$ ipython --no-banner

In [1]: import numpy as np

In [2]: from numpy import linalg as LA

In [3]: np.set_printoptions(precision=2, suppress=True, linewidth=160, legacy="1.25")

In [4]: def rd(a):
   ...:     return np.round(a, 2) + 0
   ...: 

In [5]: m1 = np.loadtxt("arr.csv", delimiter=",")

In [6]: rd(m1)
Out[6]: 
array([[-0.38, -0.19, -0.09,  0.28,  0.28, -0.45, -0.22, -0.17, -0.03],
       [ 0.16, -0.37, -0.35, -0.02,  0.5 , -0.02,  0.49,  0.1 ,  0.23],
       [-0.06,  0.51,  0.09,  0.05,  0.24,  0.48,  0.33,  0.14, -0.09],
       [ 0.13,  0.1 ,  0.58, -0.1 ,  0.02, -0.6 ,  0.4 ,  0.1 , -0.04],
       [-0.5 , -0.03, -0.19, -0.42, -0.38, -0.02,  0.  ,  0.1 , -0.05],
       [ 0.6 , -0.03, -0.05, -0.32, -0.26, -0.09, -0.18,  0.06,  0.34],
       [-0.25,  0.23, -0.25, -0.13,  0.06, -0.23,  0.  ,  0.67,  0.35],
       [ 0.03,  0.58, -0.28, -0.37,  0.24, -0.3 ,  0.  , -0.45, -0.1 ],
       [-0.25, -0.19,  0.38, -0.28, -0.04,  0.08,  0.22,  0.06, -0.15],
       [ 0.03, -0.01, -0.39,  0.25, -0.54, -0.14,  0.57, -0.15, -0.16],
       [ 0.03,  0.35,  0.08,  0.58, -0.18, -0.13, -0.08,  0.18,  0.15],
       [-0.28,  0.04,  0.21,  0.03, -0.09,  0.13,  0.16, -0.45,  0.78]])

In [7]: hat = m1 @ LA.solve(m1.T @ m1, m1.T)

In [8]: np.allclose(hat @ hat, hat)
Out[8]: True

In [9]: rd(np.diag(hat))
Out[9]: array([0.63, 0.84, 0.7 , 0.89, 0.62, 0.69, 0.82, 0.91, 0.41, 0.91, 0.58, 0.99])

In [10]: rd(np.trace(hat))
Out[10]: 9.0

In [11]: rd(hat @ m1[:, 6])
Out[11]: array([-0.22,  0.49,  0.33,  0.4 ,  0.  , -0.18,  0.  ,  0.  ,  0.22,  0.57, -0.08,  0.16])

In [12]: x = np.array([1, -2, -3, 3, 3, 1, 3, 3, -3])

In [13]: y = m1 @ x

In [14]: print(rd(LA.solve(m1.T @ m1, m1.T @ y)))
[ 1. -2. -3.  3.  3.  1.  3.  3. -3.]

In [15]: try:
    ...:     LA.solve(m1, y)
    ...: except LA.LinAlgError as e:
    ...:     print(repr(e))
    ...: 
LinAlgError('Last 2 dimensions of the array must be square')

In [16]: rd(LA.lstsq(m1, y)[0])
Out[16]: array([ 1., -2., -3.,  3.,  3.,  1.,  3.,  3., -3.])

In [17]: rng = np.random.default_rng(32)

In [18]: y = y + 0.02 * rng.normal(size=12)

In [19]: rd(y)
Out[19]: array([ 0.48,  4.47,  1.68, -1.  , -1.86, -2.45,  0.57, -2.03, -0.64,  1.93, -0.01, -4.27])

In [20]: c, *_ = LA.lstsq(m1, y)

In [21]: rd(m1.T @ (y - m1 @ c))
Out[21]: array([0., 0., 0., 0., 0., 0., 0., 0., 0.])

In [22]: print([round(float(LA.norm(LA.solve(m1.T @ m1 + lam * np.eye(9), m1.T @ y))), 2) for lam in (0, 1, 10, 100)])
[7.76, 3.88, 0.71, 0.08]

In [23]: c.round()
Out[23]: array([ 1., -2., -3.,  3.,  3.,  1.,  3.,  3., -3.])

In [24]: O, evecs = LA.qr(m1[:, :1])[0], LA.qr(m1[:, 1:])[0]

In [25]: sv = LA.svd(O.T @ evecs, compute_uv=False)

In [26]: print(rd(np.degrees(np.arccos(sv.clip(0, 1)))))
[90.]

In [27]: rd(LA.norm(O @ O.T - evecs @ evecs.T, 2))
Out[27]: 1.0

In [28]: (sv > 0.9).sum()
Out[28]: 0

In [29]: other = np.c_[m1[:, :3] @ np.array([[-1, -2, 1], [2, 1, -2], [-2, 2, -2]]), np.array([3, 1, -1, 1, 1, 1, 0, 0, 1, 3, -1, 3])]

In [30]: rd(other)
Out[30]: 
array([[ 0.18,  0.37,  0.2 ,  3.  ],
       [-0.2 , -1.38,  1.6 ,  1.  ],
       [ 0.9 ,  0.81, -1.26, -1.  ],
       [-1.08,  1.  , -1.22,  1.  ],
       [ 0.82,  0.6 , -0.07,  1.  ],
       [-0.55, -1.32,  0.75,  1.  ],
       [ 1.21,  0.24, -0.22,  0.  ],
       [ 1.7 , -0.04, -0.57,  0.  ],
       [-0.91,  1.08, -0.63,  1.  ],
       [ 0.74, -0.86,  0.84,  3.  ],
       [ 0.52,  0.44, -0.83, -1.  ],
       [-0.04,  1.02, -0.78,  3.  ]])

In [31]: LA.matrix_rank(np.c_[m1, other])
Out[31]: 10

In [32]: rd(LA.norm(LA.qr(m1)[0].T @ other, axis=0) ** 2 / ((other ** 2).sum(axis=0) + 1e-12))
Out[32]: array([1.  , 1.  , 1.  , 0.83])

In [33]: rd(LA.lstsq(m1, other[:, 0])[0])
Out[33]: array([-1.,  2., -2.,  0.,  0.,  0.,  0.,  0.,  0.])

In [34]: D = LA.norm(other[:, None] - other[None], axis=-1)

In [35]: print(D[5].round(6).argsort(kind="stable")[:4])
[5 1 9 4]

In [36]: rd(LA.norm(other - other.mean(axis=0), axis=1))
Out[36]: array([2.05, 2.4 , 2.45, 1.9 , 0.71, 1.94, 1.37, 1.79, 1.56, 2.51, 2.13, 2.28])

In [37]: np.unravel_index(D.round(6).argmax(), D.shape)
Out[37]: (2, 9)

In [38]: rd(D[5])
Out[38]: array([2.77, 0.92, 3.84, 3.09, 2.5 , 0.  , 2.74, 3.07, 2.79, 2.43, 3.28, 3.48])

In [39]: print(rd(D[:5, :5]))
[[0.   3.03 4.34 2.83 2.13]
 [3.03 0.   4.27 3.79 2.78]
 [4.34 4.27 0.   2.82 2.34]
 [2.83 3.79 2.82 0.   2.26]
 [2.13 2.78 2.34 2.26 0.  ]]

In [40]: D.mean(axis=1).argmax()
Out[40]: 9

In [41]: arr = np.loadtxt("a.csv", delimiter=",")

In [42]: arr
Out[42]: 
array([[5., 1., 0., 0., 0., 0., 0., 0., 0., 0., 0.],
       [0., 5., 1., 0., 0., 0., 0., 0., 0., 0., 0.],
       [0., 0., 5., 1., 0., 0., 0., 0., 0., 0., 0.],
       [0., 0., 0., 5., 1., 0., 0., 0., 0., 0., 0.],
       [0., 0., 0., 0., 5., 1., 0., 0., 0., 0., 0.],
       [0., 0., 0., 0., 0., 5., 1., 0., 0., 0., 0.],
       [0., 0., 0., 0., 0., 0., 5., 1., 0., 0., 0.],
       [0., 0., 0., 0., 0., 0., 0., 5., 1., 0., 0.],
       [0., 0., 0., 0., 0., 0., 0., 0., 5., 1., 0.],
       [0., 0., 0., 0., 0., 0., 0., 0., 0., 5., 1.],
       [0., 0., 0., 0., 0., 0., 0., 0., 0., 0., 5.]])

In [43]: # triangular

In [44]: print(LA.matrix_rank(arr - arr[0, 0] * np.eye(11)))
10

In [45]: rd(np.sort(LA.eigvals(arr)))
Out[45]: array([5., 5., 5., 5., 5., 5., 5., 5., 5., 5., 5.])

In [46]: print(arr @ arr)
[[25. 10.  1.  0.  0.  0.  0.  0.  0.  0.  0.]
 [ 0. 25. 10.  1.  0.  0.  0.  0.  0.  0.  0.]
 [ 0.  0. 25. 10.  1.  0.  0.  0.  0.  0.  0.]
 [ 0.  0.  0. 25. 10.  1.  0.  0.  0.  0.  0.]
 [ 0.  0.  0.  0. 25. 10.  1.  0.  0.  0.  0.]
 [ 0.  0.  0.  0.  0. 25. 10.  1.  0.  0.  0.]
 [ 0.  0.  0.  0.  0.  0. 25. 10.  1.  0.  0.]
 [ 0.  0.  0.  0.  0.  0.  0. 25. 10.  1.  0.]
 [ 0.  0.  0.  0.  0.  0.  0.  0. 25. 10.  1.]
 [ 0.  0.  0.  0.  0.  0.  0.  0.  0. 25. 10.]
 [ 0.  0.  0.  0.  0.  0.  0.  0.  0.  0. 25.]]

In [47]: np.allclose(arr @ arr.T, arr.T @ arr)
Out[47]: False

In [48]: np.allclose(arr, arr.T)
Out[48]: False

In [49]: np.trace(arr)
Out[49]: 55.0

In [50]: (arr - arr.T) / 2
Out[50]: 
array([[ 0. ,  0.5,  0. ,  0. ,  0. ,  0. ,  0. ,  0. ,  0. ,  0. ,  0. ],
       [-0.5,  0. ,  0.5,  0. ,  0. ,  0. ,  0. ,  0. ,  0. ,  0. ,  0. ],
       [ 0. , -0.5,  0. ,  0.5,  0. ,  0. ,  0. ,  0. ,  0. ,  0. ,  0. ],
       [ 0. ,  0. , -0.5,  0. ,  0.5,  0. ,  0. ,  0. ,  0. ,  0. ,  0. ],
       [ 0. ,  0. ,  0. , -0.5,  0. ,  0.5,  0. ,  0. ,  0. ,  0. ,  0. ],
       [ 0. ,  0. ,  0. ,  0. , -0.5,  0. ,  0.5,  0. ,  0. ,  0. ,  0. ],
       [ 0. ,  0. ,  0. ,  0. ,  0. , -0.5,  0. ,  0.5,  0. ,  0. ,  0. ],
       [ 0. ,  0. ,  0. ,  0. ,  0. ,  0. , -0.5,  0. ,  0.5,  0. ,  0. ],
       [ 0. ,  0. ,  0. ,  0. ,  0. ,  0. ,  0. , -0.5,  0. ,  0.5,  0. ],
       [ 0. ,  0. ,  0. ,  0. ,  0. ,  0. ,  0. ,  0. , -0.5,  0. ,  0.5],
       [ 0. ,  0. ,  0. ,  0. ,  0. ,  0. ,  0. ,  0. ,  0. , -0.5,  0. ]])

In [51]: rd(LA.matrix_power(arr, 4))
Out[51]: 
array([[625., 500., 150.,  20.,   1.,   0.,   0.,   0.,   0.,   0.,   0.],
       [  0., 625., 500., 150.,  20.,   1.,   0.,   0.,   0.,   0.,   0.],
       [  0.,   0., 625., 500., 150.,  20.,   1.,   0.,   0.,   0.,   0.],
       [  0.,   0.,   0., 625., 500., 150.,  20.,   1.,   0.,   0.,   0.],
       [  0.,   0.,   0.,   0., 625., 500., 150.,  20.,   1.,   0.,   0.],
       [  0.,   0.,   0.,   0.,   0., 625., 500., 150.,  20.,   1.,   0.],
       [  0.,   0.,   0.,   0.,   0.,   0., 625., 500., 150.,  20.,   1.],
       [  0.,   0.,   0.,   0.,   0.,   0.,   0., 625., 500., 150.,  20.],
       [  0.,   0.,   0.,   0.,   0.,   0.,   0.,   0., 625., 500., 150.],
       [  0.,   0.,   0.,   0.,   0.,   0.,   0.,   0.,   0., 625., 500.],
       [  0.,   0.,   0.,   0.,   0.,   0.,   0.,   0.,   0.,   0., 625.]])

In [52]: rd(np.sort(np.abs(LA.eigvals(arr))))
Out[52]: array([5., 5., 5., 5., 5., 5., 5., 5., 5., 5., 5.])

In [53]: feats = np.load("mat.npy")

In [54]: print(feats)
[[5.78 4.48 6.85 3.71]
 [6.46 0.65 4.73 4.03]
 [5.59 3.74 6.14 3.36]
 [5.14 1.32 6.68 3.52]
 [7.14 2.5  6.22 1.72]
 [7.88 2.69 6.67 1.88]
 [6.17 2.23 5.96 1.08]
 [5.76 3.39 7.19 4.41]
 [5.44 2.07 7.16 3.97]
 [6.98 2.78 5.92 2.62]
 [6.31 4.58 6.27 4.52]
 [5.92 2.69 5.61 3.46]
 [6.03 2.68 6.39 2.74]
 [7.13 3.22 4.99 3.56]
 [6.33 3.28 6.36 3.43]
 [6.41 2.95 7.17 3.62]
 [6.99 1.86 4.33 1.93]]

In [55]: cent = feats[[14, 2]].astype(float)

In [56]: for _ in range(3):
    ...:     idx = LA.norm(feats[:, None] - cent, axis=-1).argmin(axis=1)
    ...:     cent = np.array([feats[idx == j].mean(axis=0) for j in range(2)])
    ...: 

In [57]: print(idx)
[1 0 1 0 0 0 0 1 0 0 1 0 0 0 1 1 0]

In [58]: rd(cent)
Out[58]: 
array([[6.48, 2.24, 5.88, 2.77],
       [6.03, 3.74, 6.66, 3.84]])

In [59]: np.abs(cent[1] - cent[0]).argmax()
Out[59]: 1
